% python3 -q
>>> import numpy as np
>>> np.set_printoptions(precision=3, suppress=True, linewidth=120)
>>> X = np.array([[0, 0, 0, 0, 0, 0],
...     [1, 2, 0, 0, 0, 0],
...     [1, 0, 0, 0, 0, 0],
...     [0, 0, 0, 0, 0, 0],
...     [0, 0, 1, 2, 0, 0],
...     [0, 0, 1, 0, 0, 0],
...     [0, 0, 0, 0, 0, 0],
...     [0, 0, 0, 0, 1, 2],
...     [0, 0, 0, 0, 1, 0]])
>>> x0 = np.array([4, 0, 5, 1, 1, 8])
>>> rhs = X @ x0
>>> rhs
array([ 0,  4,  4,  0,  7,  5,  0, 17,  1])
>>> np.round(np.linalg.pinv(X) @ X, 3) + 0
array([[1., 0., 0., 0., 0., 0.],
       [0., 1., 0., 0., 0., 0.],
       [0., 0., 1., 0., 0., 0.],
       [0., 0., 0., 1., 0., 0.],
       [0., 0., 0., 0., 1., 0.],
       [0., 0., 0., 0., 0., 1.]])
>>> np.linalg.solve(X.T @ X, X.T @ rhs)
array([4., 0., 5., 1., 1., 8.])
>>> rng = np.random.default_rng(33)
>>> rhs = rhs + 0.1 * rng.normal(size=9)
>>> rhs
array([ 0.04 ,  3.944,  4.059,  0.004,  6.843,  5.1  , -0.01 , 17.062,  1.184])
>>> beta, *_ = np.linalg.lstsq(X, rhs)
>>> np.round(X.T @ (rhs - X @ beta), 3) + 0
array([0., 0., 0., 0., 0., 0.])
>>> F = np.loadtxt("block7.csv", delimiter=",")
>>> F
array([[ 0.1, 18. ,  1.5,  0.8,  0.4, -1.5, -1. ,  0.6],
       [ 1. , -6. , -0.6,  2.9,  0.1,  0.4, -0.6, -1.6],
       [ 0. , 30. ,  0.1, -0.7,  0.8,  0.2,  0. , -0.4],
       [ 1. , 18. , -0.9, -0.2,  0.9,  0.7,  1.3, -0.3],
       [ 0.6,  0. ,  1.4,  1.2,  1. ,  0. ,  0.3,  0.9]])
>>> Uu, sig, Vt = np.linalg.svd(F)
>>> sig
array([39.828,  3.694,  3.291,  2.047,  0.699])
>>> A2 = Uu[:, :1] @ np.diag(sig[:1]) @ Vt[:1]
>>> round(float(np.abs(F - A2).max()), 3)
2.794
>>> round(np.linalg.norm(F - A2) / np.linalg.norm(F), 3)
np.float64(0.134)
>>> x0 = np.array([-2, 9, -7, -7, -4, 4, 6, 2])
>>> h = np.maximum(F @ x0, 0)
>>> F * (h > 1e-9)[:, None]
array([[ 0.1, 18. ,  1.5,  0.8,  0.4, -1.5, -1. ,  0.6],
       [ 0. , -0. , -0. ,  0. ,  0. ,  0. , -0. , -0. ],
       [ 0. , 30. ,  0.1, -0.7,  0.8,  0.2,  0. , -0.4],
       [ 1. , 18. , -0.9, -0.2,  0.9,  0.7,  1.3, -0.3],
       [ 0. ,  0. ,  0. ,  0. ,  0. ,  0. ,  0. ,  0. ]])
>>> h
array([133.3,   0. , 271. , 174.1,   0. ])
